% python3 -q
>>> import numpy as np
>>> from numpy import linalg as LA
>>> np.set_printoptions(suppress=True, linewidth=140)
>>> X = np.load("sample10.npy")
>>> X.round(2)
array([[ -7.33,  -8.17, -10.16,  -1.  ],
       [  6.96,   5.04,   0.31,  -1.  ],
       [  5.04,   3.34,  -0.97,  -1.  ],
       [ -1.75,   1.55,   1.42,  -1.  ],
       [  3.13,   2.55,  -0.78,  -1.  ],
       [ -1.18,  -1.7 ,  -4.37,  -1.  ],
       [  7.61,   4.76,  -0.66,  -1.  ],
       [ -6.32,  -6.41,  -8.07,  -1.  ],
       [  5.74,   8.91,   7.63,  -1.  ],
       [ -4.17,  -2.54,  -3.39,  -1.  ],
       [-11.6 , -11.45, -12.19,  -1.  ],
       [ 12.44,  15.07,  12.48,  -1.  ],
       [  7.34,   8.99,   6.49,  -1.  ],
       [ -6.61,  -3.43,  -2.94,  -1.  ],
       [  4.03,  10.69,  11.9 ,  -1.  ],
       [ 14.84,  14.22,   9.2 ,  -1.  ],
       [ -4.09,  -1.69,  -2.07,  -1.  ],
       [  4.81,   7.66,   6.31,  -1.  ],
       [ -8.81,  -9.34, -10.92,  -1.  ],
       [ -6.39,  -6.11,  -7.52,  -1.  ],
       [-22.72, -17.09, -12.72,  -1.  ]])
>>> np.round(LA.norm(X, 2) / LA.norm(X), 2)
np.float64(0.97)
>>> np.argsort(-LA.norm(X, axis=0).round(6), kind="stable")[:3]
array([0, 1, 2])
>>> A2 = X / np.sqrt((X ** 2).mean(axis=1, keepdims=True))
>>> A2[6].round(2)
array([ 1.68,  1.05, -0.15, -0.22])
>>> np.round(LA.norm(A2, axis=1), 2)
array([2., 2., 2., 2., 2., 2., 2., 2., 2., 2., 2., 2., 2., 2., 2., 2., 2., 2., 2., 2., 2.])
>>> LA.matrix_rank(A2) == LA.matrix_rank(X)
np.True_
>>> u = np.array([0, 1, 4])
>>> np.round(np.polyval(u, X[10]), 2)
array([-7.6 , -7.45, -8.19,  3.  ])
>>> np.round(np.correlate(X[10], X[15], "full"), 2)
array([  11.6 ,  -95.3 , -258.13, -446.15, -352.45, -195.15,  -14.84])
>>> A2 = np.array([[2, 2, 2], [1, 1, 1], [3, 2, 3], [0, 3, 2]])
>>> print(np.vstack([X, A2.T]).shape)
(24, 4)
>>> LA.matrix_rank(np.vstack([X, A2.T]))
np.int64(4)
>>> Uu, sv, Vh = LA.svd(X)
>>> sv.round(2) + 0
array([63.99, 14.05,  7.11,  0.  ])
>>> A2 = Uu[:, :3] @ np.diag(sv[:3]) @ Vh[:3]
>>> print(np.round(np.abs(X - A2).max(), 2))
0.0
>>> round(LA.norm(X - A2, 2), 2), round(float(sv[3]), 2)
(np.float64(0.0), 0.0)
>>> LA.matrix_rank(A2)
np.int64(3)
>>> print(round(float(LA.norm(X - A2) / LA.norm(X)), 2))
0.0
>>> A2.round(2)
array([[ -7.33,  -8.17, -10.16,  -1.  ],
       [  6.96,   5.04,   0.31,  -1.  ],
       [  5.04,   3.34,  -0.97,  -1.  ],
       [ -1.75,   1.55,   1.42,  -1.  ],
       [  3.13,   2.55,  -0.78,  -1.  ],
       [ -1.18,  -1.7 ,  -4.37,  -1.  ],
       [  7.61,   4.76,  -0.66,  -1.  ],
       [ -6.32,  -6.41,  -8.07,  -1.  ],
       [  5.74,   8.91,   7.63,  -1.  ],
       [ -4.17,  -2.54,  -3.39,  -1.  ],
       [-11.6 , -11.45, -12.19,  -1.  ],
       [ 12.44,  15.07,  12.48,  -1.  ],
       [  7.34,   8.99,   6.49,  -1.  ],
       [ -6.61,  -3.43,  -2.94,  -1.  ],
       [  4.03,  10.69,  11.9 ,  -1.  ],
       [ 14.84,  14.22,   9.2 ,  -1.  ],
       [ -4.09,  -1.69,  -2.07,  -1.  ],
       [  4.81,   7.66,   6.31,  -1.  ],
       [ -8.81,  -9.34, -10.92,  -1.  ],
       [ -6.39,  -6.11,  -7.52,  -1.  ],
       [-22.72, -17.09, -12.72,  -1.  ]])
